>>> import numpy as np
>>> np.set_printoptions(precision=2, suppress=True, linewidth=120)
>>> rnd = lambda a: np.round(a, 2) + 0
>>> data = np.loadtxt("case5.csv", delimiter=",")
>>> print(data)
[[ 6.  9.]
 [-1.  7.]
 [-6. -6.]
 [ 6.  8.]
 [ 5.  4.]
 [ 7.  2.]]
>>> Y = np.c_[data[:, :1] @ np.array([[2]]), np.array([2, 0, 2, 1, 3, 1])]
>>> Y
array([[ 12.,   2.],
       [ -2.,   0.],
       [-12.,   2.],
       [ 12.,   1.],
       [ 10.,   3.],
       [ 14.,   1.]])
>>> np.linalg.matrix_rank(Y)
np.int64(2)
>>> np.linalg.matrix_rank(np.c_[data, Y])
np.int64(3)
>>> hat = data @ np.linalg.solve(data.T @ data, data.T)
>>> print(rnd(hat @ data[:, 1]))
[ 9.  7. -6.  8.  4.  2.]
>>> def softmax(z):
...     e = np.exp(z - z.max(axis=-1, keepdims=True))
...     return e / e.sum(axis=-1, keepdims=True)
... 
>>> rnd(softmax(10 * data[0]))
array([0., 1.])
>>> scores = data @ data.T / np.sqrt(2)
>>> softmax(scores).round(6).argmax(axis=1)
array([0, 0, 2, 0, 0, 0])
>>> print(rnd(softmax(scores)))
[[1.   0.   0.   0.   0.   0.  ]
 [0.99 0.01 0.   0.01 0.   0.  ]
 [0.   0.   1.   0.   0.   0.  ]
 [1.   0.   0.   0.   0.   0.  ]
 [0.94 0.   0.   0.06 0.   0.  ]
 [0.8  0.   0.   0.19 0.   0.01]]
>>> A = np.load("layer2.npy")
>>> A
array([[ 1.,  0.,  0.,  0.],
       [ 0.,  1.,  0.,  0.],
       [ 0.,  0.,  0.,  1.],
       [ 0.,  0., -1.,  0.]])
>>> print(np.flatnonzero(np.linalg.matrix_power((A != 0) + (A.T != 0) + np.eye(4), 4)[0]))
[0]
>>> rnd(np.sort(np.linalg.eigvals(A).real))
array([0., 0., 1., 1.])
>>> print((A != 0).astype(int))
[[1 0 0 0]
 [0 1 0 0]
 [0 0 0 1]
 [0 0 1 0]]
>>> feats = np.load("sample12.npy")
>>> rnd(feats)
array([[-0.07,  0.4 , -0.71, -0.07,  0.57],
       [-0.21, -0.36, -0.65, -0.18, -0.61],
       [ 0.67,  0.57, -0.07, -0.2 , -0.43],
       [-0.04, -0.14,  0.17, -0.96,  0.19],
       [ 0.71, -0.61, -0.19,  0.08,  0.29]])
>>> # keeps lengths
>>> r0 = np.array([0, 2])
>>> rnd(np.correlate(feats[3], feats[4], "full"))
array([-0.01, -0.04,  0.04, -0.21,  0.  ,  0.  ,  0.67, -0.79,  0.13])
>>> np.polyval(r0, feats[3])
array([2., 2., 2., 2., 2.])
>>> rnd(np.cross(feats[3, :3], feats[4, :3]))
array([0.13, 0.12, 0.12])
>>> U, sig = np.linalg.svd(A)
Traceback (most recent call last):
  File "<python-input-28>", line 1, in <module>
    U, sig = np.linalg.svd(A)
    ^^^^^^
ValueError: too many values to unpack (expected 2)
>>> U, sig, Vt = np.linalg.svd(A, full_matrices=False)
>>> sig
array([1., 1., 1., 1.])
>>> print(U.shape, sig.shape, Vt.shape)
(4, 4) (4,) (4, 4)
>>> Vt @ Vt.T
array([[1., 0., 0., 0.],
       [0., 1., 0., 0.],
       [0., 0., 1., 0.],
       [0., 0., 0., 1.]])
>>> x0 = np.array([0, 3, 0, -3, -1])
>>> rnd(np.sort(np.abs(np.degrees(np.angle(np.linalg.eigvals(feats))))))
array([  0.  ,  94.79,  94.79, 175.66, 175.66])
>>> rnd(np.linalg.norm(x0)), rnd(np.linalg.norm(feats @ x0))
(np.float64(4.36), np.float64(4.36))
>>> print(rnd(np.linalg.inv(feats)))
[[-0.07 -0.21  0.67 -0.04  0.71]
 [ 0.4  -0.36  0.57 -0.14 -0.61]
 [-0.71 -0.65 -0.07  0.17 -0.19]
 [-0.07 -0.18 -0.2  -0.96  0.08]
 [ 0.57 -0.61 -0.43  0.19  0.29]]
>>> W0 = np.array([[1.0, 5.0, 0.0, 0.0, 0.0, 0.0],
...     [5.0, 1.0, 5.0, 0.0, 0.0, 0.0],
...     [0.0, 5.0, 1.0, 5.0, 0.0, 0.0],
...     [0.0, 0.0, 5.0, 0.0, 5.0, 0.0],
...     [0.0, 0.0, 0.0, 5.0, -3.0, 5.0],
...     [0.0, 0.0, 0.0, 0.0, 5.0, 0.0]])
>>> w, evecs = np.linalg.eigh(W0)
>>> x0 = np.array([3, 2, 1, 2, 3, 0])
>>> x0 @ W0 @ x0
np.float64(147.0)
>>> (np.sign(evecs[:, -1].round(6)) == np.sign(evecs[0, -1].round(6))).astype(int)
array([1, 1, 1, 1, 1, 1])
>>> np.abs(W0).sum(axis=1).max(), rnd(np.abs(w).max())
(np.float64(13.0), np.float64(9.59))
>>> print(rnd(np.linalg.eigvalsh(W0[1:, 1:])))
[-9.51 -5.02  0.33  4.57  8.62]
